In [1]: import numpy as np

In [2]: np.set_printoptions(suppress=True, linewidth=160)

In [3]: rnd = lambda a: np.round(a, 4) + 0

In [4]: E = 0.5 ** np.abs(np.subtract.outer(np.arange(3), np.arange(3)))

In [5]: print(E)
[[1.   0.5  0.25]
 [0.5  1.   0.5 ]
 [0.25 0.5  1.  ]]

In [6]: w, V = np.linalg.eig(E)

In [7]: print(rnd(np.prod(w)))
0.5625

In [8]: print(rnd(np.sort(np.linalg.eigvals(E.T))))
[0.4069 0.75   1.8431]

In [9]: print(rnd(w))
[1.8431 0.75   0.4069]

In [10]: print(rnd(np.sort(np.linalg.eigvals(E @ E))))
[0.1656 0.5625 3.3969]

In [11]: out = np.array([[0, 2, 2, 1, 0], [0, 0, 2, 3, 0]])

In [12]: arr = out.T @ out

In [13]: print(arr)
[[ 0  0  0  0  0]
 [ 0  4  4  2  0]
 [ 0  4  8  8  0]
 [ 0  2  8 10  0]
 [ 0  0  0  0  0]]

In [14]: U, sv, VT = np.linalg.svd(arr)

In [15]: print(rnd(sv))
[18.2801  3.7199  0.      0.      0.    ]

In [16]: out = U[:, :2] @ np.diag(sv[:2]) @ VT[:2]

In [17]: print(np.linalg.matrix_rank(arr, rtol=0.05))
2

In [18]: print(rnd(np.linalg.norm(arr - out, 2)), rnd(sv[2]))
0.0 0.0

In [19]: print(np.linalg.matrix_rank(out))
2

In [20]: rk = np.linalg.matrix_rank(arr)

In [21]: print(rk)
2

In [22]: null = np.linalg.svd(arr)[2][rk:].T

In [23]: print(null.shape)
(5, 3)

In [24]: print(np.linalg.matrix_rank(arr.T @ arr), np.linalg.matrix_rank(arr @ arr.T))
2 2

In [25]: print([int(np.linalg.matrix_rank(np.delete(arr, i, axis=0))) for i in range(5)])
[2, 2, 2, 2, 2]

In [26]: print([int(np.linalg.matrix_rank(arr[:, :j + 1])) for j in range(5)])
[0, 1, 2, 2, 2]

In [27]: print(np.unique(arr.round(6), axis=0).shape)
(4, 5)

In [28]: print(np.allclose(arr[:-1].T @ np.linalg.lstsq(arr[:-1].T, arr[-1])[0], arr[-1]))
True

In [29]: print(rnd(arr @ np.linalg.pinv(arr) @ arr))
[[ 0.  0.  0.  0.  0.]
 [ 0.  4.  4.  2.  0.]
 [ 0.  4.  8.  8.  0.]
 [ 0.  2.  8. 10.  0.]
 [ 0.  0.  0.  0.  0.]]

In [30]: print(rnd(np.trace(np.linalg.pinv(arr) @ arr)))
2.0

In [31]: print(np.abs(np.diag(np.linalg.qr(arr)[1])) > 1e-9)
[False  True  True False False]

In [32]: J = np.array([[3.0, 1.0, 0.0, 0.0],
    ...:     [0.0, 3.0, 1.0, 0.0],
    ...:     [0.0, 0.0, 3.0, 1.0],
    ...:     [0.0, 0.0, 0.0, 3.0]])

In [33]: print(J)
[[3. 1. 0. 0.]
 [0. 3. 1. 0.]
 [0. 0. 3. 1.]
 [0. 0. 0. 3.]]

In [34]: x = np.array([2, 0, 2, 3])

In [35]: target = J @ x

In [36]: c, lr = np.zeros(4), 1 / np.linalg.norm(J, 2) ** 2

In [37]: for i in range(250):
    ...:     c -= lr * J.T @ (J @ c - target)
    ...:     if i % 50 == 0: print(i, round(np.linalg.norm(J @ c - target), 4))
    ...: 
0 3.369
50 0.0
100 0.0
150 0.0
200 0.0

In [38]: print(rnd(np.linalg.cond(J)))
1.7208

In [39]: print(rnd(c))
[2. 0. 2. 3.]

In [40]: print(rnd(np.sort(np.abs(np.linalg.eigvals(J)))))
[3. 3. 3. 3.]

In [41]: print(rnd(np.linalg.det(J)))
81.0

In [42]: print((J + J.T) / 2)
[[3.  0.5 0.  0. ]
 [0.5 3.  0.5 0. ]
 [0.  0.5 3.  0.5]
 [0.  0.  0.5 3. ]]

In [43]: print(np.trace(J))
12.0

In [44]: r0, r1 = E[2], E[1]

In [45]: print(r0 @ r1)
1.125

In [46]: p = (r0 @ r1) / (r0 @ r0) * r0

In [47]: print((r1 - p) @ r0)
0.0

In [48]: print(rnd(r1 - p))
[ 0.2857  0.5714 -0.3571]

In [49]: feats = np.load("test8.npy")

In [50]: print(feats)
[[ 2 -2  1]
 [ 0  5  4]
 [ 0  0  5]]

In [51]: w, V = np.linalg.eig(feats)

In [52]: print(w)
[2. 5. 5.]

In [53]: print(rnd(np.sort(np.linalg.eigvals(np.linalg.inv(feats)))))
[0.2 0.2 0.5]

In [54]: print(feats @ feats)
[[  4 -14  -1]
 [  0  25  40]
 [  0   0  25]]

In [55]: print((feats - feats.T) / 2)
[[ 0.  -1.   0.5]
 [ 1.   0.   2. ]
 [-0.5 -2.   0. ]]

In [56]: print(np.allclose(feats @ feats.T, feats.T @ feats))
False

In [57]: print(np.trace(feats))
12

In [58]: print((feats + feats.T) / 2)
[[ 2.  -1.   0.5]
 [-1.   5.   2. ]
 [ 0.5  2.   5. ]]

In [59]: print(np.kron(np.eye(2, dtype=int), feats))
[[ 2 -2  1  0  0  0]
 [ 0  5  4  0  0  0]
 [ 0  0  5  0  0  0]
 [ 0  0  0  2 -2  1]
 [ 0  0  0  0  5  4]
 [ 0  0  0  0  0  5]]

In [60]: print(rnd(np.linalg.eigvals(feats)))
[2. 5. 5.]

In [61]: print(np.poly(feats))
[  1. -12.  45. -50.]

In [62]: print(rnd(np.linalg.det(feats[::-1])))
-50.0

In [63]: print(rnd(np.linalg.eigvals(feats).sum().real))
12.0

In [64]: r0 = np.array([0, 3, 1])

In [65]: print(np.array([np.convolve(row, r0, "same") for row in feats]))
[[ 6 -4  1]
 [ 0 15 17]
 [ 0  0 15]]

In [66]: print(np.convolve(feats[0], r0))
[ 0  6 -4  1  1]

In [67]: x = np.array([7, 2, 3])

In [68]: target = feats @ x

In [69]: print(target)
[13 22 15]

In [70]: print(rnd(np.linalg.solve(feats, -3 * target)))
[-21.  -6.  -9.]

In [71]: print(rnd(np.linalg.solve(feats, feats[:, 1])))
[0. 1. 0.]

In [72]: W0 = np.diag(np.array([2, 1, 1, 3]))

In [73]: print(W0)
[[2 0 0 0]
 [0 1 0 0]
 [0 0 1 0]
 [0 0 0 3]]

In [74]: w, V = np.linalg.eig(W0)

In [75]: print(W0 @ V[:, 0] - w[0] * V[:, 0])
[0. 0. 0. 0.]

In [76]: print(rnd(np.sort(np.linalg.eigvals(W0 @ W0))))
[1. 1. 4. 9.]

In [77]: print(rnd(np.sort(np.linalg.eigvals(np.linalg.inv(W0)))))
[0.3333 0.5    1.     1.    ]

In [78]: print(rnd(np.sort(np.linalg.eigvals(W0.T))))
[1. 1. 2. 3.]

In [79]: out = np.linalg.inv(feats)

In [80]: print((np.abs(out) > 1e-9).astype(int))
[[1 1 1]
 [0 1 1]
 [0 0 1]]

In [81]: print(rnd(feats @ out))
[[1. 0. 0.]
 [0. 1. 0.]
 [0. 0. 1.]]

In [82]: print(np.allclose(out, feats.T))
False

In [83]: print(rnd(np.linalg.cond(feats)))
4.6086

In [84]: print((W0 != 0).astype(int))
[[1 0 0 0]
 [0 1 0 0]
 [0 0 1 0]
 [0 0 0 1]]

In [85]: print(np.flatnonzero(np.linalg.matrix_power((W0 != 0) + (W0.T != 0) + np.eye(4), 4)[1]))
[1]

In [86]: print((np.linalg.matrix_power((W0 != 0) + (W0.T != 0) + np.eye(4), 4) > 0).astype(int))
[[1 0 0 0]
 [0 1 0 0]
 [0 0 1 0]
 [0 0 0 1]]

In [87]: w, V = np.linalg.eigh(W0)

In [88]: x = np.array([-1, 1, 1, -3])

In [89]: print(rnd(V * np.sqrt(w) @ V.T))
[[1.4142 0.     0.     0.    ]
 [0.     1.     0.     0.    ]
 [0.     0.     1.     0.    ]
 [0.     0.     0.     1.7321]]

In [90]: print(rnd(np.linalg.eigvalsh(W0[1:, 1:])))
[1. 1. 3.]

In [91]: print(np.abs(W0).sum(axis=1).max(), np.abs(w).max())
3 3.0

In [92]: print(V * np.maximum(w, 0) @ V.T)
[[2. 0. 0. 0.]
 [0. 1. 0. 0.]
 [0. 0. 1. 0.]
 [0. 0. 0. 3.]]

In [93]: print(x @ W0 @ x)
31
